% ipython --no-banner

In [1]: import numpy as np

In [2]: np.set_printoptions(precision=3, suppress=True, linewidth=160, legacy="1.25")

In [3]: W0 = np.load("w.npy")

In [4]: print(W0)
[[ -2.328 -25.558  -2.187   5.066   2.99 ]
 [ 14.561  13.429  -6.272 -14.051   7.173]
 [ -1.887 -24.997  -1.453   5.07   -0.28 ]
 [ 13.956  14.707  -5.561 -12.338   7.1  ]
 [ 15.031  13.92   -8.455 -11.886   6.75 ]
 [ 14.553  13.784  -8.249 -12.507   6.813]
 [ 14.77   13.355  -7.51  -13.598   8.163]
 [ -1.75  -24.441  -2.89    3.772   2.462]
 [ 13.962  12.797  -6.599 -12.902   7.507]
 [ 15.278  12.175  -6.123 -15.483   5.994]
 [ -3.002 -24.673  -3.49    5.067   1.916]
 [ 15.333  14.229  -6.193 -13.173   6.244]
 [ -2.903 -24.631  -2.59    4.144   1.596]
 [ -1.728 -24.67   -1.853   4.154   0.607]
 [ -1.517 -23.961  -1.584   4.746   1.343]
 [ -3.747 -25.442  -2.101   5.678   0.968]
 [ -0.714 -24.025  -2.363   2.601  -1.773]
 [ 12.43   13.805  -7.373 -12.098   7.246]
 [ -0.061 -24.227  -3.444   3.379   2.248]
 [ -0.038 -25.382  -1.413   4.281  -2.436]
 [ 13.988  11.083  -6.375 -12.672   6.573]
 [ 12.885  12.945  -6.483 -12.483   7.552]]

In [5]: Xs = (W0 - W0.mean(axis=0)) / W0.std(axis=0)

In [6]: print(np.argwhere(np.abs(Xs) > 2))
[]

In [7]: Xs.std(axis=0)
Out[7]: array([1., 1., 1., 1., 1.])

In [8]: b = np.linalg.lstsq(np.delete(Xs, 0, axis=1), Xs[:, 0])[0]

In [9]: np.abs(b).argmax()
Out[9]: 2

In [10]: data = np.load("a.npy")

In [11]: data
Out[11]: 
array([[0, 0, 0, 0, 0],
       [1, 0, 0, 0, 0],
       [2, 0, 1, 0, 0],
       [0, 0, 1, 0, 1],
       [0, 0, 0, 1, 0],
       [1, 0, 0, 0, 2],
       [0, 0, 0, 0, 1],
       [0, 0, 0, 2, 0],
       [0, 0, 0, 0, 0],
       [0, 0, 0, 1, 0],
       [2, 0, 0, 0, 0],
       [0, 2, 0, 0, 0],
       [1, 0, 0, 2, 0],
       [0, 0, 0, 1, 0]])

In [12]: x0 = np.array([1, 2, -3, 2, 4])

In [13]: rhs = data @ x0

In [14]: b, lr = np.zeros(5), 1 / np.linalg.norm(data, 2) ** 2

In [15]: for i in range(250):
    ...:     b -= lr * data.T @ (data @ b - rhs)
    ...:     if i % 50 == 0: print(i, round(np.linalg.norm(data @ b - rhs), 3))
    ...: 
0 6.761
50 0.012
100 0.0
150 0.0
200 0.0

In [16]: b
Out[16]: array([ 1.,  2., -3.,  2.,  4.])

In [17]: F = np.loadtxt("dump.csv", delimiter=",")

In [18]: print(F)
[[4. 1. 1. 1. 1. 1. 1. 1. 1. 1. 1. 1.]
 [1. 4. 1. 1. 1. 1. 1. 1. 1. 1. 1. 1.]
 [1. 1. 4. 1. 1. 1. 1. 1. 1. 1. 1. 1.]
 [1. 1. 1. 4. 1. 1. 1. 1. 1. 1. 1. 1.]
 [1. 1. 1. 1. 4. 1. 1. 1. 1. 1. 1. 1.]
 [1. 1. 1. 1. 1. 4. 1. 1. 1. 1. 1. 1.]
 [1. 1. 1. 1. 1. 1. 4. 1. 1. 1. 1. 1.]
 [1. 1. 1. 1. 1. 1. 1. 4. 1. 1. 1. 1.]
 [1. 1. 1. 1. 1. 1. 1. 1. 4. 1. 1. 1.]
 [1. 1. 1. 1. 1. 1. 1. 1. 1. 4. 1. 1.]
 [1. 1. 1. 1. 1. 1. 1. 1. 1. 1. 4. 1.]
 [1. 1. 1. 1. 1. 1. 1. 1. 1. 1. 1. 4.]]

In [19]: low = np.linalg.cholesky(F)

In [20]: np.diag(low) ** 2
Out[20]: array([4.   , 3.75 , 3.6  , 3.5  , 3.429, 3.375, 3.333, 3.3  , 3.273, 3.25 , 3.231, 3.214])

In [21]: F / np.sqrt(np.outer(np.diag(F), np.diag(F)))
Out[21]: 
array([[1.  , 0.25, 0.25, 0.25, 0.25, 0.25, 0.25, 0.25, 0.25, 0.25, 0.25, 0.25],
       [0.25, 1.  , 0.25, 0.25, 0.25, 0.25, 0.25, 0.25, 0.25, 0.25, 0.25, 0.25],
       [0.25, 0.25, 1.  , 0.25, 0.25, 0.25, 0.25, 0.25, 0.25, 0.25, 0.25, 0.25],
       [0.25, 0.25, 0.25, 1.  , 0.25, 0.25, 0.25, 0.25, 0.25, 0.25, 0.25, 0.25],
       [0.25, 0.25, 0.25, 0.25, 1.  , 0.25, 0.25, 0.25, 0.25, 0.25, 0.25, 0.25],
       [0.25, 0.25, 0.25, 0.25, 0.25, 1.  , 0.25, 0.25, 0.25, 0.25, 0.25, 0.25],
       [0.25, 0.25, 0.25, 0.25, 0.25, 0.25, 1.  , 0.25, 0.25, 0.25, 0.25, 0.25],
       [0.25, 0.25, 0.25, 0.25, 0.25, 0.25, 0.25, 1.  , 0.25, 0.25, 0.25, 0.25],
       [0.25, 0.25, 0.25, 0.25, 0.25, 0.25, 0.25, 0.25, 1.  , 0.25, 0.25, 0.25],
       [0.25, 0.25, 0.25, 0.25, 0.25, 0.25, 0.25, 0.25, 0.25, 1.  , 0.25, 0.25],
       [0.25, 0.25, 0.25, 0.25, 0.25, 0.25, 0.25, 0.25, 0.25, 0.25, 1.  , 0.25],
       [0.25, 0.25, 0.25, 0.25, 0.25, 0.25, 0.25, 0.25, 0.25, 0.25, 0.25, 1.  ]])

In [22]: low @ low.T
Out[22]: 
array([[4., 1., 1., 1., 1., 1., 1., 1., 1., 1., 1., 1.],
       [1., 4., 1., 1., 1., 1., 1., 1., 1., 1., 1., 1.],
       [1., 1., 4., 1., 1., 1., 1., 1., 1., 1., 1., 1.],
       [1., 1., 1., 4., 1., 1., 1., 1., 1., 1., 1., 1.],
       [1., 1., 1., 1., 4., 1., 1., 1., 1., 1., 1., 1.],
       [1., 1., 1., 1., 1., 4., 1., 1., 1., 1., 1., 1.],
       [1., 1., 1., 1., 1., 1., 4., 1., 1., 1., 1., 1.],
       [1., 1., 1., 1., 1., 1., 1., 4., 1., 1., 1., 1.],
       [1., 1., 1., 1., 1., 1., 1., 1., 4., 1., 1., 1.],
       [1., 1., 1., 1., 1., 1., 1., 1., 1., 4., 1., 1.],
       [1., 1., 1., 1., 1., 1., 1., 1., 1., 1., 4., 1.],
       [1., 1., 1., 1., 1., 1., 1., 1., 1., 1., 1., 4.]])

In [23]: ev, vecs = np.linalg.eigh(F)

In [24]: x0 = np.array([1, 1, 3, 2, 1, 0, 2, 0, 3, 1, 2, 2])

In [25]: np.round(x0 @ F @ x0 / (x0 @ x0), 3), np.round(ev[0], 3), np.round(ev[-1], 3)
Out[25]: (11.526, 3.0, 15.0)

In [26]: vecs * np.abs(ev) @ vecs.T
Out[26]: 
array([[4., 1., 1., 1., 1., 1., 1., 1., 1., 1., 1., 1.],
       [1., 4., 1., 1., 1., 1., 1., 1., 1., 1., 1., 1.],
       [1., 1., 4., 1., 1., 1., 1., 1., 1., 1., 1., 1.],
       [1., 1., 1., 4., 1., 1., 1., 1., 1., 1., 1., 1.],
       [1., 1., 1., 1., 4., 1., 1., 1., 1., 1., 1., 1.],
       [1., 1., 1., 1., 1., 4., 1., 1., 1., 1., 1., 1.],
       [1., 1., 1., 1., 1., 1., 4., 1., 1., 1., 1., 1.],
       [1., 1., 1., 1., 1., 1., 1., 4., 1., 1., 1., 1.],
       [1., 1., 1., 1., 1., 1., 1., 1., 4., 1., 1., 1.],
       [1., 1., 1., 1., 1., 1., 1., 1., 1., 4., 1., 1.],
       [1., 1., 1., 1., 1., 1., 1., 1., 1., 1., 4., 1.],
       [1., 1., 1., 1., 1., 1., 1., 1., 1., 1., 1., 4.]])

In [27]: x0 @ F @ x0
Out[27]: 438.0

In [28]: vecs * np.sqrt(ev) @ vecs.T
Out[28]: 
array([[1.91 , 0.178, 0.178, 0.178, 0.178, 0.178, 0.178, 0.178, 0.178, 0.178, 0.178, 0.178],
       [0.178, 1.91 , 0.178, 0.178, 0.178, 0.178, 0.178, 0.178, 0.178, 0.178, 0.178, 0.178],
       [0.178, 0.178, 1.91 , 0.178, 0.178, 0.178, 0.178, 0.178, 0.178, 0.178, 0.178, 0.178],
       [0.178, 0.178, 0.178, 1.91 , 0.178, 0.178, 0.178, 0.178, 0.178, 0.178, 0.178, 0.178],
       [0.178, 0.178, 0.178, 0.178, 1.91 , 0.178, 0.178, 0.178, 0.178, 0.178, 0.178, 0.178],
       [0.178, 0.178, 0.178, 0.178, 0.178, 1.91 , 0.178, 0.178, 0.178, 0.178, 0.178, 0.178],
       [0.178, 0.178, 0.178, 0.178, 0.178, 0.178, 1.91 , 0.178, 0.178, 0.178, 0.178, 0.178],
       [0.178, 0.178, 0.178, 0.178, 0.178, 0.178, 0.178, 1.91 , 0.178, 0.178, 0.178, 0.178],
       [0.178, 0.178, 0.178, 0.178, 0.178, 0.178, 0.178, 0.178, 1.91 , 0.178, 0.178, 0.178],
       [0.178, 0.178, 0.178, 0.178, 0.178, 0.178, 0.178, 0.178, 0.178, 1.91 , 0.178, 0.178],
       [0.178, 0.178, 0.178, 0.178, 0.178, 0.178, 0.178, 0.178, 0.178, 0.178, 1.91 , 0.178],
       [0.178, 0.178, 0.178, 0.178, 0.178, 0.178, 0.178, 0.178, 0.178, 0.178, 0.178, 1.91 ]])

In [29]: print(np.linalg.eigvalsh(F[1:, 1:]))
[ 3.  3.  3.  3.  3.  3.  3.  3.  3.  3. 14.]

In [30]: ev, vecs = np.linalg.eigh(F)

In [31]: np.round(vecs.T @ F @ vecs, 3) + 0
Out[31]: 
array([[ 3.,  0.,  0.,  0.,  0.,  0.,  0.,  0.,  0.,  0.,  0.,  0.],
       [ 0.,  3.,  0.,  0.,  0.,  0.,  0.,  0.,  0.,  0.,  0.,  0.],
       [ 0.,  0.,  3.,  0.,  0.,  0.,  0.,  0.,  0.,  0.,  0.,  0.],
       [ 0.,  0.,  0.,  3.,  0.,  0.,  0.,  0.,  0.,  0.,  0.,  0.],
       [ 0.,  0.,  0.,  0.,  3.,  0.,  0.,  0.,  0.,  0.,  0.,  0.],
       [ 0.,  0.,  0.,  0.,  0.,  3.,  0.,  0.,  0.,  0.,  0.,  0.],
       [ 0.,  0.,  0.,  0.,  0.,  0.,  3.,  0.,  0.,  0.,  0.,  0.],
       [ 0.,  0.,  0.,  0.,  0.,  0.,  0.,  3.,  0.,  0.,  0.,  0.],
       [ 0.,  0.,  0.,  0.,  0.,  0.,  0.,  0.,  3.,  0.,  0.,  0.],
       [ 0.,  0.,  0.,  0.,  0.,  0.,  0.,  0.,  0.,  3.,  0.,  0.],
       [ 0.,  0.,  0.,  0.,  0.,  0.,  0.,  0.,  0.,  0.,  3.,  0.],
       [ 0.,  0.,  0.,  0.,  0.,  0.,  0.,  0.,  0.,  0.,  0., 15.]])

In [32]: (ev > 1e-8).sum(), (ev < -1e-8).sum()
Out[32]: (12, 0)

In [33]: print(np.abs(vecs[:, -1]))
[0.289 0.289 0.289 0.289 0.289 0.289 0.289 0.289 0.289 0.289 0.289 0.289]

In [34]: vecs @ np.diag(ev) @ vecs.T
Out[34]: 
array([[4., 1., 1., 1., 1., 1., 1., 1., 1., 1., 1., 1.],
       [1., 4., 1., 1., 1., 1., 1., 1., 1., 1., 1., 1.],
       [1., 1., 4., 1., 1., 1., 1., 1., 1., 1., 1., 1.],
       [1., 1., 1., 4., 1., 1., 1., 1., 1., 1., 1., 1.],
       [1., 1., 1., 1., 4., 1., 1., 1., 1., 1., 1., 1.],
       [1., 1., 1., 1., 1., 4., 1., 1., 1., 1., 1., 1.],
       [1., 1., 1., 1., 1., 1., 4., 1., 1., 1., 1., 1.],
       [1., 1., 1., 1., 1., 1., 1., 4., 1., 1., 1., 1.],
       [1., 1., 1., 1., 1., 1., 1., 1., 4., 1., 1., 1.],
       [1., 1., 1., 1., 1., 1., 1., 1., 1., 4., 1., 1.],
       [1., 1., 1., 1., 1., 1., 1., 1., 1., 1., 4., 1.],
       [1., 1., 1., 1., 1., 1., 1., 1., 1., 1., 1., 4.]])

In [35]: print(np.linalg.eigvalsh(F @ F))
[  9.   9.   9.   9.   9.   9.   9.   9.   9.   9.   9. 225.]

In [36]: arr = np.loadtxt("out16.csv", delimiter=",")

In [37]: arr
Out[37]: 
array([[ 3.,  0.,  1.,  2.,  0., -2., -2.],
       [ 0., -2.,  0.,  0., -1.,  0.,  0.],
       [-2.,  0.,  3.,  2.,  0.,  2., -1.],
       [-3.,  0., -1.,  2.,  0.,  3., -1.],
       [ 0.,  1.,  0.,  0.,  0.,  0.,  0.],
       [-2.,  0., -3.,  0.,  0., -2.,  3.],
       [ 0.,  0., -1.,  2.,  0., -1., -3.]])

In [38]: # splits into 2 blocks

In [39]: print(round(np.abs(np.linalg.eigvals(arr)).max(), 3))
4.925

In [40]: arr @ arr
Out[40]: 
array([[  5.,   0.,  12.,   8.,   0.,   8.,  -9.],
       [  0.,   3.,   0.,   0.,   2.,   0.,   0.],
       [-22.,   0.,   0.,   4.,   0.,  13.,   8.],
       [-19.,   0., -16.,  -6.,   0.,   5.,  17.],
       [  0.,  -2.,   0.,   0.,  -1.,   0.,   0.],
       [  4.,   0.,  -8.,  -4.,   0.,  -1.,  -8.],
       [ -2.,   0.,   1.,  -4.,   0.,   9.,   5.]])

In [41]: np.linalg.matrix_power(arr, 3)
Out[41]: 
array([[ -49.,    0.,   18.,   32.,    0.,   31.,   21.],
       [   0.,   -4.,    0.,    0.,   -3.,    0.,    0.],
       [-104.,    0.,  -73.,  -20.,    0.,   22.,   55.],
       [ -17.,    0.,  -93.,  -48.,    0.,  -39.,   24.],
       [   0.,    3.,    0.,    0.,    2.,    0.,    0.],
       [  42.,    0.,   -5.,  -32.,    0.,  -26.,   25.],
       [ -14.,    0.,  -27.,    0.,    0.,  -29.,   19.]])

In [42]: assert arr == arr.T
ValueError: The truth value of an array with more than one element is ambiguous. Use a.any() or a.all()


In [43]: (arr - arr.T) / 2
Out[43]: 
array([[ 0. ,  0. ,  1.5,  2.5,  0. ,  0. , -1. ],
       [ 0. ,  0. ,  0. ,  0. , -1. ,  0. ,  0. ],
       [-1.5,  0. ,  0. ,  1.5,  0. ,  2.5,  0. ],
       [-2.5,  0. , -1.5,  0. ,  0. ,  1.5, -1.5],
       [ 0. ,  1. ,  0. ,  0. ,  0. ,  0. ,  0. ],
       [ 0. ,  0. , -2.5, -1.5,  0. ,  0. ,  2. ],
       [ 1. ,  0. ,  0. ,  1.5,  0. , -2. ,  0. ]])

In [44]: (arr + arr.T) / 2
Out[44]: 
array([[ 3. ,  0. , -0.5, -0.5,  0. , -2. , -1. ],
       [ 0. , -2. ,  0. ,  0. ,  0. ,  0. ,  0. ],
       [-0.5,  0. ,  3. ,  0.5,  0. , -0.5, -1. ],
       [-0.5,  0. ,  0.5,  2. ,  0. ,  1.5,  0.5],
       [ 0. ,  0. ,  0. ,  0. ,  0. ,  0. ,  0. ],
       [-2. ,  0. , -0.5,  1.5,  0. , -2. ,  1. ],
       [-1. ,  0. , -1. ,  0.5,  0. ,  1. , -3. ]])

In [45]: out = np.linalg.inv(arr)

In [46]: np.round(np.linalg.inv(out), 3) + 0
Out[46]: 
array([[ 3.,  0.,  1.,  2.,  0., -2., -2.],
       [ 0., -2.,  0.,  0., -1.,  0.,  0.],
       [-2.,  0.,  3.,  2.,  0.,  2., -1.],
       [-3.,  0., -1.,  2.,  0.,  3., -1.],
       [ 0.,  1.,  0.,  0.,  0.,  0.,  0.],
       [-2.,  0., -3.,  0.,  0., -2.,  3.],
       [ 0.,  0., -1.,  2.,  0., -1., -3.]])

In [47]: np.round(np.linalg.slogdet(arr)[0], 3)
Out[47]: 1.0

In [48]: np.linalg.det(arr) * out
Out[48]: 
array([[ 140.,    0., -100.,   90.,    0.,  -40., -130.],
       [  -0.,   -0.,   -0.,   -0.,  430.,   -0.,   -0.],
       [ -22.,    0.,  114.,  -94.,    0.,   -6.,    2.],
       [ 174.,    0.,   17.,  118.,    0.,   67.,  -94.],
       [  -0., -430.,   -0.,   -0., -860.,   -0.,   -0.],
       [  52.,   -0.,  -74.,  144.,   -0.,  -64., -122.],
       [ 106.,   -0.,   -2.,   62.,   -0.,   68., -166.]])
